$ python -q
>>> import numpy as np
>>> import numpy.linalg as la
>>> np.set_printoptions(precision=3, suppress=True, linewidth=100, legacy="1.25")
>>> tidy = lambda a: np.round(a, 3) + 0
>>> W0 = np.array([[-1, 0, 0, 0], [0, 2, 0, 0], [0, 0, -1, 0], [0, 0, 0, 2]])
>>> tidy(la.eigvalsh(W0).min())
-1.0
>>> [round(float(la.det(W0[:i, :i])), 2) + 0 for i in range(1, 5)]
[-1.0, -2.0, 2.0, 4.0]
>>> W0 @ W0
array([[1, 0, 0, 0],
       [0, 4, 0, 0],
       [0, 0, 1, 0],
       [0, 0, 0, 4]])
>>> np.prod(np.diag(W0)), tidy(la.det(W0))
(4, 4.0)
>>> la.matrix_power(W0 - np.diag(np.diag(W0)), 4)
array([[0, 0, 0, 0],
       [0, 0, 0, 0],
       [0, 0, 0, 0],
       [0, 0, 0, 0]])
>>> w, vecs = la.eigh(W0)
>>> w.sum(), np.trace(W0)
(2.0, 2)
>>> tidy(la.eigvalsh(W0 @ W0))
array([1., 1., 4., 4.])
>>> vecs.T @ vecs
array([[1., 0., 0., 0.],
       [0., 1., 0., 0.],
       [0., 0., 1., 0.],
       [0., 0., 0., 1.]])
>>> tidy(la.svd(W0, compute_uv=False))
array([2., 2., 1., 1.])
>>> np.allclose(W0 @ W0.T, W0.T @ W0)
True
>>> la.matrix_power(W0, 4)
array([[ 1,  0,  0,  0],
       [ 0, 16,  0,  0],
       [ 0,  0,  1,  0],
       [ 0,  0,  0, 16]])
>>> (W0 - W0.T) / 2
array([[0., 0., 0., 0.],
       [0., 0., 0., 0.],
       [0., 0., 0., 0.],
       [0., 0., 0., 0.]])
>>> tidy(np.sort(np.abs(la.eigvals(W0))))
array([1., 1., 2., 2.])
>>> W0 @ W0
array([[1, 0, 0, 0],
       [0, 4, 0, 0],
       [0, 0, 1, 0],
       [0, 0, 0, 4]])
>>> np.allclose(W0, W0.T)
True
>>> (W0 + W0.T) / 2
array([[-1.,  0.,  0.,  0.],
       [ 0.,  2.,  0.,  0.],
       [ 0.,  0., -1.,  0.],
       [ 0.,  0.,  0.,  2.]])
>>> M = np.loadtxt("out6.csv", delimiter=",")
>>> M
array([[ 0.,  0.,  0.,  0.,  5.,  0.,  0.,  6.,  7.,  0.],
       [ 0.,  0.,  0.,  0.,  5.,  0.,  0.,  6.,  7.,  0.],
       [ 4.,  0.,  0.,  6.,  0.,  0.,  0.,  6.,  0.,  0.],
       [ 0.,  0., 11.,  0.,  5.,  4.,  5.,  0.,  1.,  1.],
       [ 9.,  0.,  0.,  6.,  0.,  3.,  4.,  1.,  0.,  0.],
       [ 6.,  0.,  5.,  2.,  0.,  4.,  5.,  0.,  0.,  1.],
       [ 0.,  0.,  5.,  0.,  3.,  2.,  3.,  2.,  1.,  0.],
       [ 0.,  0.,  5.,  0.,  3.,  2.,  3.,  2.,  1.,  0.],
       [10.,  0.,  0.,  8.,  0.,  2.,  3.,  2.,  0.,  0.],
       [ 6.,  0.,  0.,  4.,  0.,  2.,  3.,  2.,  0.,  0.],
       [ 7.,  0.,  1.,  4.,  0.,  3.,  4.,  1.,  0.,  0.],
       [ 7.,  0.,  0.,  6.,  0.,  1.,  2.,  3.,  0.,  0.],
       [11.,  0.,  0.,  8.,  0.,  3.,  4.,  1.,  0.,  0.],
       [10.,  0.,  1.,  6.,  0.,  4.,  5.,  0.,  0.,  1.],
       [ 7.,  0.,  0.,  6.,  0.,  1.,  2.,  3.,  0.,  0.],
       [12.,  0.,  0.,  8.,  0.,  4.,  5.,  0.,  0.,  1.],
       [ 9.,  0.,  0.,  6.,  0.,  3.,  4.,  1.,  0.,  0.],
       [ 0.,  0.,  0.,  0.,  3.,  0.,  0.,  5.,  4.,  0.],
       [10.,  0.,  0.,  8.,  0.,  2.,  3.,  2.,  0.,  0.],
       [ 1.,  0.,  7.,  0.,  3.,  3.,  4.,  1.,  0.,  0.],
       [ 6.,  0.,  0.,  6.,  0.,  0.,  1.,  4.,  0.,  0.],
       [ 5.,  0.,  3.,  2.,  0.,  3.,  4.,  1.,  0.,  0.],
       [ 0.,  0., 11.,  0.,  5.,  4.,  5.,  0.,  1.,  1.],
       [ 9.,  0.,  0.,  6.,  0.,  3.,  4.,  1.,  0.,  0.],
       [ 0.,  0.,  0.,  0.,  1.,  0.,  0.,  6.,  3.,  0.],
       [12.,  0.,  0.,  8.,  0.,  4.,  5.,  0.,  0.,  1.],
       [ 2.,  0.,  0.,  2.,  0.,  0.,  1.,  4.,  0.,  0.],
       [ 0.,  0., 11.,  0.,  5.,  4.,  5.,  0.,  1.,  1.],
       [ 7.,  0.,  0.,  8.,  0.,  0.,  0.,  5.,  0.,  0.],
       [ 4.,  0.,  1.,  2.,  0.,  2.,  3.,  2.,  0.,  0.],
       [ 2.,  0.,  9.,  0.,  3.,  4.,  5.,  0.,  0.,  1.],
       [ 0.,  0.,  0.,  0.,  3.,  0.,  0.,  6.,  5.,  0.],
       [ 0.,  0.,  5.,  0.,  5.,  1.,  2.,  3.,  4.,  0.],
       [ 0.,  0.,  7.,  0.,  5.,  2.,  3.,  2.,  3.,  0.],
       [ 2.,  0.,  0.,  4.,  0.,  0.,  0.,  6.,  0.,  0.],
       [ 0.,  0.,  1.,  0.,  3.,  0.,  1.,  4.,  3.,  0.],
       [ 2.,  0.,  3.,  0.,  1.,  2.,  3.,  2.,  0.,  0.],
       [ 4.,  0.,  0.,  6.,  0.,  0.,  0.,  6.,  0.,  0.],
       [ 4.,  0.,  7.,  0.,  1.,  4.,  5.,  0.,  0.,  1.],
       [ 1.,  0.,  0.,  2.,  0.,  0.,  0.,  5.,  0.,  0.],
       [ 0.,  0.,  3.,  0.,  5.,  0.,  1.,  4.,  5.,  0.],
       [ 6.,  0.,  0.,  8.,  0.,  0.,  0.,  6.,  0.,  0.],
       [ 0.,  0.,  7.,  0.,  5.,  2.,  3.,  2.,  3.,  0.],
       [ 7.,  0.,  0.,  8.,  0.,  0.,  0.,  5.,  0.,  0.],
       [11.,  0.,  0.,  8.,  0.,  3.,  4.,  1.,  0.,  0.],
       [ 4.,  0.,  0.,  4.,  0.,  0.,  1.,  4.,  0.,  0.],
       [ 6.,  0.,  0.,  6.,  0.,  0.,  1.,  4.,  0.,  0.],
       [ 7.,  0.,  1.,  4.,  0.,  3.,  4.,  1.,  0.,  0.],
       [ 1.,  0.,  1.,  0.,  1.,  1.,  2.,  3.,  0.,  0.],
       [ 0.,  0.,  0.,  0.,  3.,  0.,  0.,  6.,  5.,  0.]])
>>> Y = np.array([[1, 2],
...     [-1, 2],
...     [0, 1],
...     [0, 0],
...     [0, 1],
...     [1, 1],
...     [2, 1],
...     [-2, 1],
...     [0, 2],
...     [-1, -1]])
>>> Y.T @ M.T
array([[-12., -12.,  -8.,  13.,  18.,  19.,   4.,   4.,  14.,  10.,  16.,   6.,  20.,  23.,   6.,
         25.,  18., -10.,  14.,  10.,   0.,  14.,  13.,  18., -12.,  25.,  -4.,  13.,  -3.,   8.,
         15., -12.,  -1.,   4., -10.,  -6.,   6.,  -8.,  17.,  -9.,  -6.,  -6.,   4.,  -3.,  20.,
         -2.,   0.,  16.,   0., -12.],
       [ 25.,  25.,  14.,  26.,  26.,  25.,  17.,  17.,  27.,  19.,  23.,  20.,  30.,  29.,  20.,
         32.,  26.,  16.,  27.,  20.,  17.,  21.,  26.,  26.,  13.,  32.,   9.,  26.,  19.,  16.,
         24.,  19.,  24.,  25.,  10.,  15.,  15.,  14.,  24.,   7.,  23.,  18.,  25.,  19.,  30.,
         13.,  17.,  23.,  10.,  19.]])
>>> M @ Y
array([[-12.,  25.],
       [-12.,  25.],
       [ -8.,  14.],
       [ 13.,  26.],
       [ 18.,  26.],
       [ 19.,  25.],
       [  4.,  17.],
       [  4.,  17.],
       [ 14.,  27.],
       [ 10.,  19.],
       [ 16.,  23.],
       [  6.,  20.],
       [ 20.,  30.],
       [ 23.,  29.],
       [  6.,  20.],
       [ 25.,  32.],
       [ 18.,  26.],
       [-10.,  16.],
       [ 14.,  27.],
       [ 10.,  20.],
       [  0.,  17.],
       [ 14.,  21.],
       [ 13.,  26.],
       [ 18.,  26.],
       [-12.,  13.],
       [ 25.,  32.],
       [ -4.,   9.],
       [ 13.,  26.],
       [ -3.,  19.],
       [  8.,  16.],
       [ 15.,  24.],
       [-12.,  19.],
       [ -1.,  24.],
       [  4.,  25.],
       [-10.,  10.],
       [ -6.,  15.],
       [  6.,  15.],
       [ -8.,  14.],
       [ 17.,  24.],
       [ -9.,   7.],
       [ -6.,  23.],
       [ -6.,  18.],
       [  4.,  25.],
       [ -3.,  19.],
       [ 20.,  30.],
       [ -2.,  13.],
       [  0.,  17.],
       [ 16.,  23.],
       [  0.,  10.],
       [-12.,  19.]])
>>> np.einsum("ik,kj->ij", M, Y)
array([[-12.,  25.],
       [-12.,  25.],
       [ -8.,  14.],
       [ 13.,  26.],
       [ 18.,  26.],
       [ 19.,  25.],
       [  4.,  17.],
       [  4.,  17.],
       [ 14.,  27.],
       [ 10.,  19.],
       [ 16.,  23.],
       [  6.,  20.],
       [ 20.,  30.],
       [ 23.,  29.],
       [  6.,  20.],
       [ 25.,  32.],
       [ 18.,  26.],
       [-10.,  16.],
       [ 14.,  27.],
       [ 10.,  20.],
       [  0.,  17.],
       [ 14.,  21.],
       [ 13.,  26.],
       [ 18.,  26.],
       [-12.,  13.],
       [ 25.,  32.],
       [ -4.,   9.],
       [ 13.,  26.],
       [ -3.,  19.],
       [  8.,  16.],
       [ 15.,  24.],
       [-12.,  19.],
       [ -1.,  24.],
       [  4.,  25.],
       [-10.,  10.],
       [ -6.,  15.],
       [  6.,  15.],
       [ -8.,  14.],
       [ 17.,  24.],
       [ -9.,   7.],
       [ -6.,  23.],
       [ -6.,  18.],
       [  4.,  25.],
       [ -3.,  19.],
       [ 20.,  30.],
       [ -2.,  13.],
       [  0.,  17.],
       [ 16.,  23.],
       [  0.,  10.],
       [-12.,  19.]])
>>> la.matrix_rank(np.vstack([M, Y.T]))
10
>>> np.einsum("ik,kj->ji", M, Y)
array([[-12., -12.,  -8.,  13.,  18.,  19.,   4.,   4.,  14.,  10.,  16.,   6.,  20.,  23.,   6.,
         25.,  18., -10.,  14.,  10.,   0.,  14.,  13.,  18., -12.,  25.,  -4.,  13.,  -3.,   8.,
         15., -12.,  -1.,   4., -10.,  -6.,   6.,  -8.,  17.,  -9.,  -6.,  -6.,   4.,  -3.,  20.,
         -2.,   0.,  16.,   0., -12.],
       [ 25.,  25.,  14.,  26.,  26.,  25.,  17.,  17.,  27.,  19.,  23.,  20.,  30.,  29.,  20.,
         32.,  26.,  16.,  27.,  20.,  17.,  21.,  26.,  26.,  13.,  32.,   9.,  26.,  19.,  16.,
         24.,  19.,  24.,  25.,  10.,  15.,  15.,  14.,  24.,   7.,  23.,  18.,  25.,  19.,  30.,
         13.,  17.,  23.,  10.,  19.]])
>>> np.vstack([M, Y.T]).shape
(52, 10)
>>> la.matrix_rank(M @ Y)
2
>>> A = np.array([[385, 191, 231, 204, 238, 260],
...     [191, 220, 177, 126, 143, 186],
...     [231, 177, 238, 176, 191, 216],
...     [204, 126, 176, 238, 183, 144],
...     [238, 143, 191, 183, 204, 182],
...     [260, 186, 216, 144, 182, 262]])
>>> # symmetric
>>> w, vecs = la.eigh(A)
>>> vec = np.array([-3, 3, 0, 0, 0, 2])
>>> tidy(vecs * np.maximum(w, 0) @ vecs.T)
array([[385., 191., 231., 204., 238., 260.],
       [191., 220., 177., 126., 143., 186.],
       [231., 177., 238., 176., 191., 216.],
       [204., 126., 176., 238., 183., 144.],
       [238., 143., 191., 183., 204., 182.],
       [260., 186., 216., 144., 182., 262.]])
>>> G = A.T @ A
>>> (A @ A.T).shape
(6, 6)
>>> np.allclose(G, G.T)
True
>>> la.matrix_rank(G)
6
>>> L = la.cholesky(A)
>>> tidy(L @ L.T)
array([[385., 191., 231., 204., 238., 260.],
       [191., 220., 177., 126., 143., 186.],
       [231., 177., 238., 176., 191., 216.],
       [204., 126., 176., 238., 183., 144.],
       [238., 143., 191., 183., 204., 182.],
       [260., 186., 216., 144., 182., 262.]])
